% python3 -q
>>> import numpy as np
>>> np.set_printoptions(suppress=True, linewidth=100)
>>> rng = np.random.default_rng(69)
>>> m1 = np.triu(rng.random((10, 10)) < 0.2, 1).astype(int)
>>> m1 = m1 + m1.T
>>> print(m1)
[[0 0 0 0 0 0 0 0 1 0]
 [0 0 0 0 1 0 0 0 0 1]
 [0 0 0 0 0 0 0 0 0 0]
 [0 0 0 0 0 0 0 0 0 0]
 [0 1 0 0 0 0 0 1 0 0]
 [0 0 0 0 0 0 1 0 0 0]
 [0 0 0 0 0 1 0 0 1 0]
 [0 0 0 0 1 0 0 0 0 0]
 [1 0 0 0 0 0 1 0 0 0]
 [0 1 0 0 0 0 0 0 0 0]]
>>> print(np.trace(m1 @ m1 @ m1) // 6)
0
>>> print(m1 @ m1)
[[1 0 0 0 0 0 1 0 0 0]
 [0 2 0 0 0 0 0 1 0 0]
 [0 0 0 0 0 0 0 0 0 0]
 [0 0 0 0 0 0 0 0 0 0]
 [0 0 0 0 2 0 0 0 0 1]
 [0 0 0 0 0 1 0 0 1 0]
 [1 0 0 0 0 0 2 0 0 0]
 [0 1 0 0 0 0 0 1 0 0]
 [0 0 0 0 0 1 0 0 2 0]
 [0 0 0 0 1 0 0 0 0 1]]
>>> Lm = np.diag(m1.sum(axis=1)) - m1
>>> print(Lm)
[[ 1  0  0  0  0  0  0  0 -1  0]
 [ 0  2  0  0 -1  0  0  0  0 -1]
 [ 0  0  0  0  0  0  0  0  0  0]
 [ 0  0  0  0  0  0  0  0  0  0]
 [ 0 -1  0  0  2  0  0 -1  0  0]
 [ 0  0  0  0  0  1 -1  0  0  0]
 [ 0  0  0  0  0 -1  2  0 -1  0]
 [ 0  0  0  0 -1  0  0  1  0  0]
 [-1  0  0  0  0  0 -1  0  2  0]
 [ 0 -1  0  0  0  0  0  0  0  1]]
>>> print(np.round(np.linalg.eigvalsh(Lm), 2) + 0)
[0.   0.   0.   0.   0.59 0.59 2.   2.   3.41 3.41]
>>> print((np.linalg.eigvalsh(Lm) < 1e-8).sum())
4
>>> print(Lm @ np.ones(10))
[0. 0. 0. 0. 0. 0. 0. 0. 0. 0.]
>>> data = np.load("dump.npy")
>>> print(data)
[[ 0.57  0.38 -0.43  0.47  0.89 -0.24 -0.2 ]
 [ 0.38  0.2   0.78 -0.48  0.36  0.13  1.83]
 [-0.43  0.78  0.29  0.67  0.27 -1.41 -1.1 ]
 [ 0.47 -0.48  0.67  0.56 -1.78  1.3  -1.14]
 [ 0.89  0.36  0.27 -1.78 -0.96 -0.41 -0.24]
 [-0.24  0.13 -1.41  1.3  -0.41  0.08  0.11]
 [-0.2   1.83 -1.1  -1.14 -0.24  0.11 -0.75]]
>>> evals, evecs = np.linalg.eigh(data)
>>> x = np.array([4, 1, 0, 3, -5, -4, -2])
>>> print(round(float(x @ data @ x / (x @ x)), 2), np.round(evals[0], 2), round(evals[-1], 2))
-0.28 -3.01 3.0
>>> idx = rng.permutation(7)
>>> out = data[:, idx] * rng.choice([-1, 1], 7)
>>> print(out)
[[ 0.47  0.57  0.38  0.89  0.24  0.2   0.43]
 [-0.48  0.38  0.2   0.36 -0.13 -1.83 -0.78]
 [ 0.67 -0.43  0.78  0.27  1.41  1.1  -0.29]
 [ 0.56  0.47 -0.48 -1.78 -1.3   1.14 -0.67]
 [-1.78  0.89  0.36 -0.96  0.41  0.24 -0.27]
 [ 1.3  -0.24  0.13 -0.41 -0.08 -0.11  1.41]
 [-1.14 -0.2   1.83 -0.24 -0.11  0.75  1.1 ]]
>>> Uu, _, Vt = np.linalg.svd(data.T @ out)
>>> print(idx)
[3 0 1 4 5 6 2]
>>> K = np.loadtxt("layer7.csv", delimiter=",")
>>> print(K)
[[ -2.  -5.   1.   0.  -1.  -3.   1.  -2.  -5.  -5.  -3.   0.  -2.]
 [ -2.   5.   2.   2.  -4.   0.  -4.  -1. -20.   3.  -3.  -4.   2.]
 [  3.   3.   5.  -2.   0.   4.  -5.   2.   0.   0.   3.  -3.   4.]
 [ -2.   5.  -5.   3.  -4.   3.  -3.   2. -20.  -4.  -1.   4.   1.]
 [ -2.   1.   0.  -2.  -5.  -2.   5.  -2. -25.   4.   1.   5.  -3.]
 [  4.  -2.   5.  -4.   1.   0.   0.   4.   5.   0.  -5.   2.   1.]
 [  1.   3.   3.  -4.  -4.   1.   0.  -2. -20.   3.  -1.   3.   5.]
 [  5.  -1.  -4.   5.  -5.   0.  -2.   4. -25.   4.   4.  -2.   3.]]
>>> Uu, sig, Vt = np.linalg.svd(K, full_matrices=False)
>>> print(np.round(Uu.T @ Uu, 2) + 0)
[[1. 0. 0. 0. 0. 0. 0. 0.]
 [0. 1. 0. 0. 0. 0. 0. 0.]
 [0. 0. 1. 0. 0. 0. 0. 0.]
 [0. 0. 0. 1. 0. 0. 0. 0.]
 [0. 0. 0. 0. 1. 0. 0. 0.]
 [0. 0. 0. 0. 0. 1. 0. 0.]
 [0. 0. 0. 0. 0. 0. 1. 0.]
 [0. 0. 0. 0. 0. 0. 0. 1.]]
>>> print(np.abs(Uu[:, 0]).round(6).argmax())
7
>>> M = np.array([[3.02, 3.0, -2.0, 3.0, -5.0],
...     [1.0, 0.02, 2.0, 1.0, -1.0],
...     [-4.0, 4.0, -1.98, 5.0, 5.0],
...     [5.0, -2.0, 4.0, -4.98, 2.0],
...     [3.0, 3.0, -2.0, 3.0, -4.98]])
>>> proj = np.triu(np.array([[-1, -2, 1, -3, 0],
...     [-3, -3, 2, 3, 3],
...     [3, -1, 0, -1, -3],
...     [2, -1, 1, -3, 0],
...     [0, 3, 1, -3, -1]]), 1) + np.eye(5)
>>> out = proj @ M @ np.linalg.inv(proj)
>>> print(round(np.linalg.det(out), 2))
-2.33
>>> print(np.round(np.poly(out), 2))
[   1.      8.9   -21.72  -63.72 -115.43    2.33]
>>> print(round(float(np.linalg.norm(M, 2) / np.linalg.norm(M)), 2))
0.72
>>> print([round(float(x), 2) for x in np.linalg.svd(M, compute_uv=False)[:3]])
[11.94, 10.61, 4.34]
>>> Uu, sig, Vt = np.linalg.svd(M)
>>> print(np.argmax(sig[:-1] / (sig[1:] + 1e-6)) + 1)
4
>>> out = Uu[:, :4] @ np.diag(sig[:4]) @ Vt[:4]
>>> print(round(np.linalg.norm(M - out) / np.linalg.norm(M), 2))
0.0
>>> print(np.round(np.linalg.norm(M - out, 2), 2), np.round(sig[4], 2))
0.0 0.0
>>> print(out.round(2))
[[ 3.02  3.   -2.    3.   -5.  ]
 [ 1.    0.02  2.    1.   -1.  ]
 [-4.    4.   -1.98  5.    5.  ]
 [ 5.   -2.    4.   -4.98  2.  ]
 [ 3.    3.   -2.    3.   -4.98]]
>>> print(np.linalg.matrix_rank(out))
4
>>> w1 = np.array([[2, -1, 1, -2, 2],
...     [1, 0, 2, -1, -1],
...     [-1, -2, 0, 2, -2],
...     [-2, 1, 1, 0, -1],
...     [1, 1, 2, 1, 0]])
>>> beta = np.array([-4, 1, 3, 5, 5])
>>> act = np.maximum(out @ w1 + beta, 0)
>>> print(np.linalg.matrix_rank(act))
5
>>> print((act > 0).mean(axis=0))
[0.2 0.4 1.  0.6 0.8]
>>> C = np.array([[-6, -8], [7, -1], [-6, 8], [8, 7], [-5, -1]])
>>> print(np.round(act @ C, 2))
[[ -75.31   31.12]
 [  19.7    64.2 ]
 [  81.04  227.32]
 [-103.78  -36.5 ]
 [ -75.1    31.3 ]]
>>> print(w1 @ C)
[[-51 -23]
 [-21   2]
 [ 18  26]
 [ 18  24]
 [ -3  14]]
>>> idx = rng.permutation(5)
>>> print(idx)
[4 3 1 0 2]
>>> out = M[idx][:, idx]
>>> print(round(np.linalg.det(out), 2), np.round(np.linalg.det(M[idx]), 2))
-2.33 -2.33
>>> print(np.allclose(out, M))
False
>>> idx = rng.integers(0, 2, 9)
>>> mat = (idx[:, None] == idx) * -3 + np.eye(9)
>>> print(mat)
[[-2.  0. -3.  0.  0.  0. -3.  0.  0.]
 [ 0. -2.  0. -3. -3. -3.  0. -3. -3.]
 [-3.  0. -2.  0.  0.  0. -3.  0.  0.]
 [ 0. -3.  0. -2. -3. -3.  0. -3. -3.]
 [ 0. -3.  0. -3. -2. -3.  0. -3. -3.]
 [ 0. -3.  0. -3. -3. -2.  0. -3. -3.]
 [-3.  0. -3.  0.  0.  0. -2.  0.  0.]
 [ 0. -3.  0. -3. -3. -3.  0. -2. -3.]
 [ 0. -3.  0. -3. -3. -3.  0. -3. -2.]]
>>> print(np.round(np.sort(np.linalg.eigvals(mat).real), 2))
[-17.  -8.   1.   1.   1.   1.   1.   1.   1.]
>>> print(np.flatnonzero(np.linalg.matrix_power((mat != 0) + (mat.T != 0) + np.eye(9), 9)[7]))
[1 3 4 5 7 8]
>>> print((np.linalg.matrix_power((mat != 0) + (mat.T != 0) + np.eye(9), 9) > 0).astype(int))
[[1 0 1 0 0 0 1 0 0]
 [0 1 0 1 1 1 0 1 1]
 [1 0 1 0 0 0 1 0 0]
 [0 1 0 1 1 1 0 1 1]
 [0 1 0 1 1 1 0 1 1]
 [0 1 0 1 1 1 0 1 1]
 [1 0 1 0 0 0 1 0 0]
 [0 1 0 1 1 1 0 1 1]
 [0 1 0 1 1 1 0 1 1]]
>>> w1 = np.array([[2, -1, -2],
...     [1, 3, 1],
...     [-1, 3, 2],
...     [-2, 0, 0],
...     [0, 1, 2],
...     [1, 3, -1],
...     [-2, -3, -2],
...     [-3, -1, 1],
...     [0, -1, 2]])
>>> beta = np.array([2, 2, 3])
>>> act = np.maximum(mat @ w1 + beta, 0)
>>> print(np.linalg.matrix_rank(act))
3
>>> print(act)
[[ 7.  4.  7.]
 [12.  0.  0.]
 [ 4.  8. 11.]
 [ 9.  0.  0.]
 [11.  0.  0.]
 [12.  0.  0.]
 [ 3.  2.  7.]
 [ 8.  0.  0.]
 [11.  0.  0.]]
>>> C = np.array([[-9, -5, -1], [8, -2, -1], [9, -5, -7]])
>>> print(w1 @ C)
[[-44   2  13]
 [ 24 -16 -11]
 [ 51 -11 -16]
 [ 18  10   2]
 [ 26 -12 -15]
 [  6  -6   3]
 [-24  26  19]
 [ 28  12  -3]
 [ 10  -8 -13]]
>>> print(act @ C)
[[  32.  -78.  -60.]
 [-108.  -60.  -12.]
 [ 127.  -91.  -89.]
 [ -81.  -45.   -9.]
 [ -99.  -55.  -11.]
 [-108.  -60.  -12.]
 [  52.  -54.  -54.]
 [ -72.  -40.   -8.]
 [ -99.  -55.  -11.]]
